In [1]: import numpy as np

In [2]: np.set_printoptions(suppress=True, linewidth=160)

In [3]: tidy = lambda a: np.round(a, 4) + 0

In [4]: W0 = np.loadtxt("run14.csv", delimiter=",")

In [5]: print(W0)
[[ 1.4202  0.6    -0.7   ]
 [-0.3375 -0.6     0.2   ]
 [-0.8249 -0.4     0.5   ]
 [-2.4125 -0.9     1.1   ]
 [-1.1695  0.7     0.6   ]
 [ 0.8987  0.5    -0.4   ]
 [ 0.4236 -0.9    -0.2   ]
 [-1.3348  0.1     0.7   ]
 [-0.2612 -0.3     0.1   ]
 [-0.7542 -0.6     0.4   ]
 [-2.327   1.4     1.1   ]
 [ 0.1508  0.6    -0.1   ]
 [ 1.1504 -1.     -0.6   ]
 [ 1.9537 -1.2    -1.    ]
 [ 0.3    -0.7    -0.2   ]
 [-1.9352 -0.3     1.    ]
 [-1.0099  1.      0.6   ]
 [ 1.0277 -1.2    -0.4   ]
 [-0.423  -1.4     0.2   ]]

In [6]: lab = W0[:, 0] > np.median(W0[:, 0])

In [7]: r0 = W0[lab].mean(axis=0) - W0[~lab].mean(axis=0)

In [8]: lab.astype(int)
Out[8]: array([1, 0, 0, 0, 0, 1, 1, 0, 1, 0, 0, 1, 1, 1, 1, 0, 0, 1, 0])

In [9]: print(tidy(r0))
[ 2.0377 -0.3    -1.0289]

In [10]: arr = np.array([[3, 4, 5, 6], [7, 8, 9, 10], [11, 12, 13, 14]])

In [11]: r0 = np.array([0, 2, 0])

In [12]: np.correlate(arr[0], arr[1], "full")
Out[12]: array([ 30,  67, 110, 158, 122,  83,  42])

In [13]: np.convolve(arr[0], r0)
Out[13]: array([ 0,  6,  8, 10, 12,  0])

In [14]: print(np.cross(arr[0, :3], arr[1, :3]))
[-4  8 -4]

In [15]: C = W0[[8, 13]].astype(float)

In [16]: for _ in range(4):
    ...:     lab = np.linalg.norm(W0[:, None] - C, axis=-1).argmin(axis=1)
    ...:     C = np.array([W0[lab == j].mean(axis=0) for j in range(2)])
    ...: 

In [17]: lab
Out[17]: array([1, 0, 0, 0, 0, 1, 1, 0, 0, 0, 0, 1, 1, 1, 1, 0, 0, 1, 0])

In [18]: print(tidy(C))
[[-1.1627 -0.1182  0.5909]
 [ 0.9156 -0.4125 -0.45  ]]

In [19]: E = np.load("x.npy")

In [20]: E
Out[20]: 
array([[-5,  2,  2,  2],
       [ 5,  0,  1,  2],
       [ 3,  3,  3,  4],
       [ 5,  2,  0, -1]])

In [21]: M2 = np.linalg.inv(E)

In [22]: tidy(np.linalg.slogdet(E)[0])
Out[22]: np.float64(-1.0)

In [23]: tidy(np.linalg.det(E) * np.linalg.det(M2))
Out[23]: np.float64(1.0)

In [24]: print(np.allclose(M2, E.T))
False

In [25]: tidy(np.linalg.det(E) * M2)
Out[25]: 
array([[ -1.,  -4.,   2.,  -2.],
       [ 22.,  31., -25.,   6.],
       [-73., -83.,  70., -32.],
       [ 39.,  42., -40.,  21.]])

In [26]: (np.abs(M2) > 1e-9).astype(int)
Out[26]: 
array([[1, 1, 1, 1],
       [1, 1, 1, 1],
       [1, 1, 1, 1],
       [1, 1, 1, 1]])

In [27]: tidy(E @ M2)
Out[27]: 
array([[1., 0., 0., 0.],
       [0., 1., 0., 0.],
       [0., 0., 1., 0.],
       [0., 0., 0., 1.]])

In [28]: np.linalg.matrix_rank(E, rtol=0.1)
Out[28]: np.int64(3)

In [29]: np.argsort(-np.linalg.norm(E, axis=0).round(6), kind="stable")[:3]
Out[29]: array([0, 3, 1])

In [30]: np.linalg.cond(E) > 100
Out[30]: np.False_

In [31]: [round(float(x), 4) for x in np.linalg.svd(E, compute_uv=False)[:3]]
Out[31]: [9.3601, 6.7858, 2.5156]
